% python3 -q
>>> import numpy as np
>>> np.set_printoptions(suppress=True, linewidth=140)
>>> feats = np.arange(48).reshape(8, 6) + -2
>>> feats
array([[-2, -1,  0,  1,  2,  3],
       [ 4,  5,  6,  7,  8,  9],
       [10, 11, 12, 13, 14, 15],
       [16, 17, 18, 19, 20, 21],
       [22, 23, 24, 25, 26, 27],
       [28, 29, 30, 31, 32, 33],
       [34, 35, 36, 37, 38, 39],
       [40, 41, 42, 43, 44, 45]])
>>> M2 = feats[0, 0] * feats[1:] - np.outer(feats[1:, 0], feats[0])
>>> M2
array([[   0,   -6,  -12,  -18,  -24,  -30],
       [   0,  -12,  -24,  -36,  -48,  -60],
       [   0,  -18,  -36,  -54,  -72,  -90],
       [   0,  -24,  -48,  -72,  -96, -120],
       [   0,  -30,  -60,  -90, -120, -150],
       [   0,  -36,  -72, -108, -144, -180],
       [   0,  -42,  -84, -126, -168, -210]])
>>> print(np.linalg.matrix_rank(M2), np.linalg.matrix_rank(feats))
1 2
>>> np.flatnonzero(~M2.round(6).any(axis=1))
array([], dtype=int64)
>>> print(feats[:, 0] / feats[0, 0])
[  1.  -2.  -5.  -8. -11. -14. -17. -20.]
>>> Uu, sigma, VT = np.linalg.svd(M2)
>>> evecs = VT[:(sigma > 1e-8).sum()]
>>> rng = np.random.default_rng(88)
>>> x0 = M2[5] + -2 * M2[6] + rng.integers(2) * np.eye(6)[0]
>>> print(x0)
[  1.  48.  96. 144. 192. 240.]
>>> np.linalg.matrix_rank(np.vstack([M2, x0]))
np.int64(2)
>>> np.round(np.diag(evecs.T @ evecs), 3)
array([0.   , 0.018, 0.073, 0.164, 0.291, 0.455])
>>> round(np.linalg.norm(x0 - evecs.T @ evecs @ x0), 3)
np.float64(1.0)
